$ python -q
>>> import numpy as np
>>> import numpy.linalg as la
>>> np.set_printoptions(precision=2, suppress=True, linewidth=160, legacy="1.25")
>>> M = np.tanh(np.array([[-1.0, 0.7],
...     [0.0, 1.4],
...     [1.4, -2.4],
...     [0.9, -1.2],
...     [0.7, 0.3],
...     [0.0, 0.7],
...     [-2.4, -1.1],
...     [-1.6, -0.5],
...     [0.5, 0.1],
...     [0.8, -0.2],
...     [-1.0, 1.2],
...     [1.0, 1.8],
...     [1.6, -0.3],
...     [2.2, 1.4],
...     [0.2, -0.5]]) @ np.array([[0.5, 0.1, 1.3, 0.6, -1.0], [-0.2, 1.4, 0.6, -1.4, -0.5]]))
>>> M.round(2) + 0
array([[-0.56,  0.71, -0.71, -0.92,  0.57],
       [-0.27,  0.96,  0.69, -0.96, -0.6 ],
       [ 0.83, -1.  ,  0.36,  1.  , -0.2 ],
       [ 0.6 , -0.92,  0.42,  0.98, -0.29],
       [ 0.28,  0.45,  0.8 ,  0.  , -0.69],
       [-0.14,  0.75,  0.4 , -0.75, -0.34],
       [-0.75, -0.94, -1.  ,  0.1 ,  0.99],
       [-0.6 , -0.7 , -0.98, -0.25,  0.95],
       [ 0.23,  0.19,  0.61,  0.16, -0.5 ],
       [ 0.41, -0.2 ,  0.73,  0.64, -0.6 ],
       [-0.63,  0.92, -0.52, -0.98,  0.38],
       [ 0.14,  0.99,  0.98, -0.96, -0.96],
       [ 0.7 , -0.25,  0.96,  0.88, -0.9 ],
       [ 0.68,  0.97,  1.  , -0.56, -0.99],
       [ 0.2 , -0.59, -0.04,  0.68,  0.05]])
>>> E = np.loadtxt("a.csv", delimiter=",")
>>> E
array([[  4.01, -11.61,   3.78],
       [ 16.48,   5.39,  -3.  ],
       [ 18.48,  -5.95,   1.91],
       [ -3.68,  36.48,  13.22],
       [-17.07, -22.09, -15.75],
       [ -0.39,  -6.66, -41.31],
       [ -1.14,  -3.69,  14.36],
       [  4.18, -11.86, -34.  ],
       [ 12.01,  -6.11,  -0.53],
       [  1.04,  -4.96,   9.39],
       [ 30.54,  -3.42,  20.52],
       [-13.74,  37.98,  22.67],
       [ 43.92,  -5.96,  45.49],
       [-11.27,  -0.86,  27.53],
       [-30.68,  12.91,  26.28],
       [-13.43,  -3.99,  20.29],
       [-14.41,   3.8 , -25.09],
       [ -1.71,   7.32,  22.81],
       [ 40.01, -14.54,  12.49],
       [-24.3 ,  16.04, -27.87],
       [-22.68, -18.48,  23.51],
       [-15.02,  -4.85,   5.57],
       [-15.16,   1.91,  11.49],
       [  9.18,  22.08,  10.33],
       [-11.54, -40.1 ,  40.94],
       [-18.98,   3.72,   8.3 ],
       [ 12.4 , -37.09,  18.65]])
>>> out = np.c_[E[:, :1] @ np.array([[7]]), np.array([0, 3, 3, 4, -1, 1, 2, 3, -4, 3, 0, 1, -1, 5, -1, -2, -1, -5, 0, 2, -5, -5, 5, -2, -1, -2, 5])]
>>> out
array([[  28.07,    0.  ],
       [ 115.36,    3.  ],
       [ 129.36,    3.  ],
       [ -25.76,    4.  ],
       [-119.49,   -1.  ],
       [  -2.73,    1.  ],
       [  -7.98,    2.  ],
       [  29.26,    3.  ],
       [  84.07,   -4.  ],
       [   7.28,    3.  ],
       [ 213.78,    0.  ],
       [ -96.18,    1.  ],
       [ 307.44,   -1.  ],
       [ -78.89,    5.  ],
       [-214.76,   -1.  ],
       [ -94.01,   -2.  ],
       [-100.87,   -1.  ],
       [ -11.97,   -5.  ],
       [ 280.07,    0.  ],
       [-170.1 ,    2.  ],
       [-158.76,   -5.  ],
       [-105.14,   -5.  ],
       [-106.12,    5.  ],
       [  64.26,   -2.  ],
       [ -80.78,   -1.  ],
       [-132.86,   -2.  ],
       [  86.8 ,    5.  ]])
>>> la.matrix_rank(np.c_[E, out])
4
>>> np.round(la.norm(out - E @ la.lstsq(E, out)[0], axis=0), 2) + 0
array([ 0.  , 15.36])
>>> la.norm(la.qr(E)[0].T @ out, axis=0) ** 2 / ((out ** 2).sum(axis=0) + 1e-12)
array([1.  , 0.04])
